% ipython --no-banner

In [1]: import numpy as np

In [2]: import numpy.linalg as la

In [3]: np.set_printoptions(precision=4, suppress=True, linewidth=140)

In [4]: M = np.loadtxt("arr.csv", delimiter=",")

In [5]: M
Out[5]: 
array([[ 6.1, -9. ,  8. , -6. , -6. ,  3. ],
       [-4. , -7.9, -3. ,  7. , -8. , -9. ],
       [-8. , -5. ,  1.1, -8. ,  9. ,  4. ],
       [-1. , -3. , -2. ,  4.1,  6. ,  9. ],
       [ 8. ,  5. , -9. , -4. , -8.9, -5. ],
       [ 6. , -9. ,  8. , -6. , -6. ,  3.1]])

In [6]: other = la.invert(M)
---------------------------------------------------------------------------
AttributeError                            Traceback (most recent call last)
Cell In[6], line 1
----> 1 other = la.invert(M)

AttributeError: module 'numpy.linalg' has no attribute 'invert'

In [7]: other = la.inv(M)

In [8]: np.round(M @ other, 4) + 0
Out[8]: 
array([[1., 0., 0., 0., 0., 0.],
       [0., 1., 0., 0., 0., 0.],
       [0., 0., 1., 0., 0., 0.],
       [0., 0., 0., 1., 0., 0.],
       [0., 0., 0., 0., 1., 0.],
       [0., 0., 0., 0., 0., 1.]])

In [9]: np.round(la.cond(M), 4)
Out[9]: np.float64(319.617)

In [10]: round(la.det(M) * la.det(other), 4)
Out[10]: np.float64(1.0)

In [11]: U, sig, Vt = la.svd(M)

In [12]: sig
Out[12]: array([23.3681, 23.029 , 15.6915, 10.5826,  7.8637,  0.0731])

In [13]: np.argmax(sig[:-1] / (sig[1:] + 1e-6)) + 1
Out[13]: np.int64(5)

In [14]: other = U[:, :5] @ np.diag(sig[:5]) @ Vt[:5]

In [15]: round(float(np.abs(M - other).max()), 4)
Out[15]: 0.0318

In [16]: la.matrix_rank(M, rtol=0.05)
Out[16]: np.int64(5)

In [17]: np.round(la.norm(M - other) / la.norm(M), 4)
Out[17]: np.float64(0.0019)

In [18]: W0 = np.load("run5.npy")

In [19]: W0
Out[19]: 
array([[1.    , 0.7   , 0.49  , 0.343 , 0.2401, 0.1681, 0.1176],
       [0.7   , 1.    , 0.7   , 0.49  , 0.343 , 0.2401, 0.1681],
       [0.49  , 0.7   , 1.    , 0.7   , 0.49  , 0.343 , 0.2401],
       [0.343 , 0.49  , 0.7   , 1.    , 0.7   , 0.49  , 0.343 ],
       [0.2401, 0.343 , 0.49  , 0.7   , 1.    , 0.7   , 0.49  ],
       [0.1681, 0.2401, 0.343 , 0.49  , 0.7   , 1.    , 0.7   ],
       [0.1176, 0.1681, 0.2401, 0.343 , 0.49  , 0.7   , 1.    ]])

In [20]: round(np.log10(la.cond(M)))
Out[20]: 3

In [21]: np.argsort(-la.norm(M, axis=0).round(6), kind="stable")[:3]
Out[21]: array([4, 1, 2])

In [22]: np.round(la.norm(M, 2) / la.norm(M), 4)
Out[22]: np.float64(0.6041)

In [23]: E = np.load("a.npy")

In [24]: E
Out[24]: 
array([[-3,  5,  1,  7],
       [-6, -2,  2,  5],
       [ 9, -6, -3,  5],
       [-3, -8,  1,  1]])

In [25]: la.matrix_rank(E)
Out[25]: np.int64(3)

In [26]: E - E[0]
Out[26]: 
array([[  0,   0,   0,   0],
       [ -3,  -7,   1,  -2],
       [ 12, -11,  -4,  -2],
       [  0, -13,   0,  -6]])

In [27]: E.sum(axis=0)
Out[27]: array([ -3, -11,   1,  18])

In [28]: np.diff(E, axis=0)
Out[28]: 
array([[ -3,  -7,   1,  -2],
       [ 15,  -4,  -5,   0],
       [-12,  -2,   4,  -4]])

In [29]: np.abs(E).max()
Out[29]: np.int64(9)

In [30]: round(la.norm(E), 4)
Out[30]: np.float64(19.4679)

In [31]: E.sum(axis=1)
Out[31]: array([10, -1,  5, -9])

In [32]: E.shape
Out[32]: (4, 4)

In [33]: np.unravel_index(np.abs(E).argmax(), E.shape)
Out[33]: (np.int64(2), np.int64(0))

In [34]: x0 = np.ones(7)

In [35]: for _ in range(6):
    ...:     x0 = W0 @ x0
    ...:     x0 /= la.norm(x0)
    ...:     print(round(x0 @ W0 @ x0, 4))
    ...: 
3.6772
3.6789
3.679
3.679
3.679
3.679

In [36]: x0
Out[36]: array([0.3037, 0.3737, 0.4177, 0.4328, 0.4177, 0.3737, 0.3037])
